In [1]: import numpy as np

In [2]: np.set_printoptions(precision=2, suppress=True, linewidth=160)

In [3]: rnd = lambda a: np.round(a, 2) + 0

In [4]: data = np.array([[-2, -4, -5, 0, -2, -3, 2, 3, 0, -5],
   ...:     [-1, -2, -2, 1, -1, -5, -1, 0, -3, 5],
   ...:     [1, 2, 0, -5, 1, -5, 1, 1, -4, -3],
   ...:     [-3, -2, -4, 5, -4, -5, 4, 1, -4, 3],
   ...:     [2, 5, 2, -5, 4, -1, -5, 2, -5, -2],
   ...:     [1, 1, 5, 4, -3, 4, 0, -1, -4, 5],
   ...:     [4, 1, -3, 0, -3, -3, -3, 2, -4, -4],
   ...:     [1, 1, -3, -1, -4, -5, 5, -3, -5, -5],
   ...:     [1, -5, 2, 5, -1, 3, 1, -3, 4, -1],
   ...:     [0, 1, -3, -3, -5, -5, 2, -3, 2, -5],
   ...:     [1, -1, 0, -3, 5, 5, -4, 4, -4, -5],
   ...:     [-1, -4, 1, -2, 1, -5, -5, 1, -4, 5],
   ...:     [-4, -5, 4, -4, 4, -1, 3, 1, 4, -5]])

In [5]: print(data)
[[-2 -4 -5  0 -2 -3  2  3  0 -5]
 [-1 -2 -2  1 -1 -5 -1  0 -3  5]
 [ 1  2  0 -5  1 -5  1  1 -4 -3]
 [-3 -2 -4  5 -4 -5  4  1 -4  3]
 [ 2  5  2 -5  4 -1 -5  2 -5 -2]
 [ 1  1  5  4 -3  4  0 -1 -4  5]
 [ 4  1 -3  0 -3 -3 -3  2 -4 -4]
 [ 1  1 -3 -1 -4 -5  5 -3 -5 -5]
 [ 1 -5  2  5 -1  3  1 -3  4 -1]
 [ 0  1 -3 -3 -5 -5  2 -3  2 -5]
 [ 1 -1  0 -3  5  5 -4  4 -4 -5]
 [-1 -4  1 -2  1 -5 -5  1 -4  5]
 [-4 -5  4 -4  4 -1  3  1  4 -5]]

In [6]: q, r_ = np.linalg.qr(data)

In [7]: print(q.shape, r_.shape)
(13, 10) (10, 10)

In [8]: print(rnd(np.abs(np.diag(r_))))
[ 7.48  8.7  11.04 11.81  7.75  8.2   7.38  5.04  8.29  5.01]

In [9]: print(rnd(q @ r_))
[[-2. -4. -5.  0. -2. -3.  2.  3.  0. -5.]
 [-1. -2. -2.  1. -1. -5. -1.  0. -3.  5.]
 [ 1.  2.  0. -5.  1. -5.  1.  1. -4. -3.]
 [-3. -2. -4.  5. -4. -5.  4.  1. -4.  3.]
 [ 2.  5.  2. -5.  4. -1. -5.  2. -5. -2.]
 [ 1.  1.  5.  4. -3.  4.  0. -1. -4.  5.]
 [ 4.  1. -3.  0. -3. -3. -3.  2. -4. -4.]
 [ 1.  1. -3. -1. -4. -5.  5. -3. -5. -5.]
 [ 1. -5.  2.  5. -1.  3.  1. -3.  4. -1.]
 [ 0.  1. -3. -3. -5. -5.  2. -3.  2. -5.]
 [ 1. -1.  0. -3.  5.  5. -4.  4. -4. -5.]
 [-1. -4.  1. -2.  1. -5. -5.  1. -4.  5.]
 [-4. -5.  4. -4.  4. -1.  3.  1.  4. -5.]]
